% python3 -q
>>> import numpy as np
>>> import numpy.linalg as la
>>> np.set_printoptions(precision=2, suppress=True, linewidth=100)
>>> m1 = np.loadtxt("run16.csv", delimiter=",")
>>> m1
array([[1.  , 0.7 , 0.49, 0.34, 0.24, 0.17, 0.12, 0.08, 0.06],
       [0.7 , 1.  , 0.7 , 0.49, 0.34, 0.24, 0.17, 0.12, 0.08],
       [0.49, 0.7 , 1.  , 0.7 , 0.49, 0.34, 0.24, 0.17, 0.12],
       [0.34, 0.49, 0.7 , 1.  , 0.7 , 0.49, 0.34, 0.24, 0.17],
       [0.24, 0.34, 0.49, 0.7 , 1.  , 0.7 , 0.49, 0.34, 0.24],
       [0.17, 0.24, 0.34, 0.49, 0.7 , 1.  , 0.7 , 0.49, 0.34],
       [0.12, 0.17, 0.24, 0.34, 0.49, 0.7 , 1.  , 0.7 , 0.49],
       [0.08, 0.12, 0.17, 0.24, 0.34, 0.49, 0.7 , 1.  , 0.7 ],
       [0.06, 0.08, 0.12, 0.17, 0.24, 0.34, 0.49, 0.7 , 1.  ]])
>>> left, s, VT = la.svd(m1, full_matrices=False)
>>> s / s[0]
array([1.  , 0.49, 0.25, 0.15, 0.1 , 0.07, 0.06, 0.05, 0.05])
>>> np.round(left.T @ m1 @ VT.T, 2) + 0
array([[4.09, 0.  , 0.  , 0.  , 0.  , 0.  , 0.  , 0.  , 0.  ],
       [0.  , 2.02, 0.  , 0.  , 0.  , 0.  , 0.  , 0.  , 0.  ],
       [0.  , 0.  , 1.02, 0.  , 0.  , 0.  , 0.  , 0.  , 0.  ],
       [0.  , 0.  , 0.  , 0.6 , 0.  , 0.  , 0.  , 0.  , 0.  ],
       [0.  , 0.  , 0.  , 0.  , 0.39, 0.  , 0.  , 0.  , 0.  ],
       [0.  , 0.  , 0.  , 0.  , 0.  , 0.28, 0.  , 0.  , 0.  ],
       [0.  , 0.  , 0.  , 0.  , 0.  , 0.  , 0.23, 0.  , 0.  ],
       [0.  , 0.  , 0.  , 0.  , 0.  , 0.  , 0.  , 0.2 , 0.  ],
       [0.  , 0.  , 0.  , 0.  , 0.  , 0.  , 0.  , 0.  , 0.19]])
>>> np.abs(left[:, 0]).round(6).argmax()
np.int64(4)
>>> print(np.round(VT @ VT.T, 2) + 0)
[[1. 0. 0. 0. 0. 0. 0. 0. 0.]
 [0. 1. 0. 0. 0. 0. 0. 0. 0.]
 [0. 0. 1. 0. 0. 0. 0. 0. 0.]
 [0. 0. 0. 1. 0. 0. 0. 0. 0.]
 [0. 0. 0. 0. 1. 0. 0. 0. 0.]
 [0. 0. 0. 0. 0. 1. 0. 0. 0.]
 [0. 0. 0. 0. 0. 0. 1. 0. 0.]
 [0. 0. 0. 0. 0. 0. 0. 1. 0.]
 [0. 0. 0. 0. 0. 0. 0. 0. 1.]]
>>> (s > 1e-8).sum()
np.int64(9)
>>> left.shape, s.shape, VT.shape
((9, 9), (9,), (9, 9))
>>> ev, vecs = la.eigh(m1)
>>> x0 = np.array([-2, 0, 1, 1, -3, 3, 3, 2, -3])
>>> vecs * np.sqrt(ev) @ vecs.T
array([[0.91, 0.35, 0.19, 0.11, 0.07, 0.04, 0.03, 0.02, 0.01],
       [0.35, 0.85, 0.33, 0.18, 0.1 , 0.06, 0.04, 0.03, 0.02],
       [0.19, 0.33, 0.84, 0.32, 0.17, 0.1 , 0.06, 0.04, 0.03],
       [0.11, 0.18, 0.32, 0.84, 0.32, 0.17, 0.1 , 0.06, 0.04],
       [0.07, 0.1 , 0.17, 0.32, 0.84, 0.32, 0.17, 0.1 , 0.07],
       [0.04, 0.06, 0.1 , 0.17, 0.32, 0.84, 0.32, 0.18, 0.11],
       [0.03, 0.04, 0.06, 0.1 , 0.17, 0.32, 0.84, 0.33, 0.19],
       [0.02, 0.03, 0.04, 0.06, 0.1 , 0.18, 0.33, 0.85, 0.35],
       [0.01, 0.02, 0.03, 0.04, 0.07, 0.11, 0.19, 0.35, 0.91]])
>>> x0 @ m1 @ x0 / (x0 @ x0), round(float(ev[0]), 2), round(float(ev[-1]), 2)
(np.float64(0.59), 0.19, 4.09)
>>> def softmax(z):
...     e = np.exp(z - z.max(axis=-1, keepdims=True))
...     return e / e.sum(axis=-1, keepdims=True)
... 
>>> print(softmax(m1).sum(axis=1))
[1. 1. 1. 1. 1. 1. 1. 1. 1.]
>>> softmax(m1[3] + -3)
array([0.09, 0.11, 0.13, 0.18, 0.13, 0.11, 0.09, 0.08, 0.08])
>>> att = m1 @ m1.T / np.sqrt(9)
>>> softmax(att)
array([[0.13, 0.14, 0.13, 0.12, 0.11, 0.1 , 0.09, 0.09, 0.08],
       [0.12, 0.14, 0.14, 0.13, 0.11, 0.1 , 0.09, 0.08, 0.08],
       [0.11, 0.13, 0.14, 0.13, 0.12, 0.11, 0.1 , 0.09, 0.08],
       [0.1 , 0.11, 0.13, 0.14, 0.13, 0.12, 0.1 , 0.09, 0.08],
       [0.09, 0.1 , 0.12, 0.13, 0.14, 0.13, 0.12, 0.1 , 0.09],
       [0.08, 0.09, 0.1 , 0.12, 0.13, 0.14, 0.13, 0.11, 0.1 ],
       [0.08, 0.09, 0.1 , 0.11, 0.12, 0.13, 0.14, 0.13, 0.11],
       [0.08, 0.08, 0.09, 0.1 , 0.11, 0.13, 0.14, 0.14, 0.12],
       [0.08, 0.09, 0.09, 0.1 , 0.11, 0.12, 0.13, 0.14, 0.13]])
>>> softmax(att + np.triu(np.full(att.shape, -np.inf), 1))
array([[1.  , 0.  , 0.  , 0.  , 0.  , 0.  , 0.  , 0.  , 0.  ],
       [0.47, 0.53, 0.  , 0.  , 0.  , 0.  , 0.  , 0.  , 0.  ],
       [0.29, 0.34, 0.37, 0.  , 0.  , 0.  , 0.  , 0.  , 0.  ],
       [0.2 , 0.24, 0.27, 0.29, 0.  , 0.  , 0.  , 0.  , 0.  ],
       [0.15, 0.18, 0.2 , 0.23, 0.24, 0.  , 0.  , 0.  , 0.  ],
       [0.12, 0.14, 0.16, 0.18, 0.2 , 0.21, 0.  , 0.  , 0.  ],
       [0.1 , 0.11, 0.13, 0.14, 0.16, 0.18, 0.18, 0.  , 0.  ],
       [0.09, 0.1 , 0.11, 0.12, 0.13, 0.15, 0.16, 0.16, 0.  ],
       [0.08, 0.09, 0.09, 0.1 , 0.11, 0.12, 0.13, 0.14, 0.13]])
>>> softmax(att).round(6).argmax(axis=1)
array([1, 1, 2, 3, 4, 5, 6, 7, 7])
>>> softmax(att)[3] @ m1
array([0.36, 0.45, 0.51, 0.54, 0.54, 0.51, 0.46, 0.4 , 0.32])
>>> x0 = np.ones(9)
>>> for _ in range(5):
...     x0 = m1 @ x0
...     x0 /= la.norm(x0)
...     print(round(x0 @ m1 @ x0, 2))
... 
4.08
4.09
4.09
4.09
4.09
>>> np.round(la.eigvalsh(m1)[-1], 2)
np.float64(4.09)
>>> low = la.cholesky(m1)
>>> np.round(np.prod(np.diag(low)) ** 2, 2), np.round(la.det(m1), 2)
(np.float64(0.0), np.float64(0.0))
>>> la.eigvalsh(m1).min() > 0
np.True_
>>> np.diag(low) ** 2
array([1.  , 0.51, 0.51, 0.51, 0.51, 0.51, 0.51, 0.51, 0.51])
>>> low
array([[1.  , 0.  , 0.  , 0.  , 0.  , 0.  , 0.  , 0.  , 0.  ],
       [0.7 , 0.71, 0.  , 0.  , 0.  , 0.  , 0.  , 0.  , 0.  ],
       [0.49, 0.5 , 0.71, 0.  , 0.  , 0.  , 0.  , 0.  , 0.  ],
       [0.34, 0.35, 0.5 , 0.71, 0.  , 0.  , 0.  , 0.  , 0.  ],
       [0.24, 0.24, 0.35, 0.5 , 0.71, 0.  , 0.  , 0.  , 0.  ],
       [0.17, 0.17, 0.24, 0.35, 0.5 , 0.71, 0.  , 0.  , 0.  ],
       [0.12, 0.12, 0.17, 0.24, 0.35, 0.5 , 0.71, 0.  , 0.  ],
       [0.08, 0.09, 0.12, 0.17, 0.24, 0.35, 0.5 , 0.71, 0.  ],
       [0.06, 0.05, 0.09, 0.12, 0.17, 0.24, 0.35, 0.5 , 0.71]])
>>> X = np.loadtxt("sample0.csv", delimiter=",")
>>> X
array([[ 0.11,  2.54, -0.06, -2.42,  2.5 , -2.5 ,  2.46],
       [ 0.04, -0.11,  0.  ,  0.03,  0.  , -0.02,  0.  ],
       [-0.02, -1.98, -0.06,  1.89, -1.95,  1.95, -1.94],
       [-0.08,  7.48, -0.18, -7.58,  7.5 , -7.56,  7.51],
       [-0.05, -0.04, -0.01,  0.1 , -0.04,  0.12, -0.14],
       [ 0.01, -2.29, -0.03,  2.26, -2.2 ,  2.16, -2.31],
       [ 0.01, -0.52, -0.06,  0.55, -0.54,  0.53, -0.5 ],
       [-0.06, -2.72, -0.02,  2.85, -2.78,  2.76, -2.71],
       [ 0.04,  2.88, -0.04, -2.91,  2.89, -2.9 ,  2.95],
       [-0.04, -3.84,  0.  ,  3.98, -3.92,  3.88, -3.94],
       [-0.02,  2.56,  0.04, -2.48,  2.49, -2.49,  2.44],
       [ 0.03, -2.3 , -0.04,  2.3 , -2.17,  2.15, -2.25],
       [-0.06, -0.66, -0.07,  0.6 , -0.64,  0.6 , -0.49],
       [ 0.07,  3.3 , -0.04, -3.21,  3.13, -3.25,  3.19],
       [ 0.05, -0.18,  0.05,  0.18, -0.1 ,  0.14, -0.13],
       [-0.02, -2.  ,  0.08,  2.08, -2.1 ,  2.08, -2.18]])
>>> Xc = X - X.mean(axis=0)
>>> left, s, VT = la.svd(Xc, full_matrices=False)
>>> print(la.matrix_rank(Xc))
7
>>> np.abs(VT[0]).argmax()
np.int64(3)
>>> np.abs(VT[-1])
array([0.28, 0.14, 0.42, 0.22, 0.42, 0.7 , 0.09])
>>> np.round(VT[0] * np.sign(VT[0, np.abs(VT[0]).argmax()]), 2) + 0
array([ 0.  , -0.45,  0.  ,  0.45, -0.45,  0.45, -0.45])
>>> np.searchsorted(np.cumsum(s ** 2) / (s ** 2).sum(), 0.9) + 1
np.int64(1)
>>> np.round(Xc.mean(axis=0), 2) + 0
array([0., 0., 0., 0., 0., 0., 0.])
>>> np.round(s ** 2 / (s ** 2).sum(), 2) + 0
array([1., 0., 0., 0., 0., 0., 0.])
>>> (np.sign(left[:, 0]) == np.sign(left[0, 0])).astype(int)
array([1, 0, 0, 1, 0, 0, 0, 0, 1, 0, 1, 0, 0, 1, 0, 0])
